% ipython --no-banner

In [1]: import numpy as np

In [2]: np.set_printoptions(precision=4, suppress=True, linewidth=160, floatmode="fixed")

In [3]: arr = np.array([[-0.7, 0.2],
   ...:     [2.9, -0.3],
   ...:     [0.8, -0.9],
   ...:     [-1.5, -0.7],
   ...:     [-1.4, -0.3],
   ...:     [-0.7, -0.6],
   ...:     [1.2, 0.0],
   ...:     [-0.6, 1.0]])

In [4]: O, r_ = np.linalg.qr(arr)

In [5]: print(np.round(O @ r_, 4) + 0)
[[-0.7000  0.2000]
 [ 2.9000 -0.3000]
 [ 0.8000 -0.9000]
 [-1.5000 -0.7000]
 [-1.4000 -0.3000]
 [-0.7000 -0.6000]
 [ 1.2000  0.0000]
 [-0.6000  1.0000]]

In [6]: print(round(float(abs(r_[0, 0])), 4), np.round(np.linalg.norm(arr[:, 0]), 4))
4.005 4.005

In [7]: print(np.round(O.T @ O, 4) + 0)
[[1.0000 0.0000]
 [0.0000 1.0000]]

In [8]: print(round(float(np.trace(O @ O.T)), 4))
2.0

In [9]: print(arr.ravel(order="F"))
[-0.7000  2.9000  0.8000 -1.5000 -1.4000 -0.7000  1.2000 -0.6000  0.2000 -0.3000 -0.9000 -0.7000 -0.3000 -0.6000  0.0000  1.0000]

In [10]: print(arr.reshape(2, -1))
[[-0.7000  0.2000  2.9000 -0.3000  0.8000 -0.9000 -1.5000 -0.7000]
 [-1.4000 -0.3000 -0.7000 -0.6000  1.2000  0.0000 -0.6000  1.0000]]

In [11]: t3 = arr.reshape(8, 2, -1)

In [12]: print(t3.shape)
(8, 2, 1)

In [13]: print(np.einsum("ihd,jhd->hij", t3, t3).shape)
(2, 8, 8)

In [14]: print(np.einsum("ihd,ihd->ih", t3, t3))
[[0.4900 0.0400]
 [8.4100 0.0900]
 [0.6400 0.8100]
 [2.2500 0.4900]
 [1.9600 0.0900]
 [0.4900 0.3600]
 [1.4400 0.0000]
 [0.3600 1.0000]]

In [15]: print(np.swapaxes(t3, 1, 2)[7])
[[-0.6000  1.0000]]

In [16]: x0 = np.array([-2, -2])

In [17]: rhs = arr @ x0

In [18]: print(np.linalg.solve(arr.T @ arr, arr.T @ rhs))
[-2.0000 -2.0000]

In [19]: print(np.linalg.lstsq(arr, rhs)[0])
[-2.0000 -2.0000]

In [20]: rng = np.random.default_rng(608)

In [21]: rhs = rhs + 0.3 * rng.normal(size=8)

In [22]: print(rhs)
[ 0.9608 -4.9236 -0.2609  4.2554  3.5838  2.9442 -2.6269 -0.5548]

In [23]: coef, *_ = np.linalg.lstsq(arr, rhs)

In [24]: print([round(float(np.linalg.norm(np.linalg.solve(arr.T @ arr + lam * np.eye(2), arr.T @ rhs))), 2) for lam in (0, 1, 10, 100)])
[2.74, 2.32, 1.27, 0.27]

In [25]: print(coef)
[-2.0111 -1.8598]
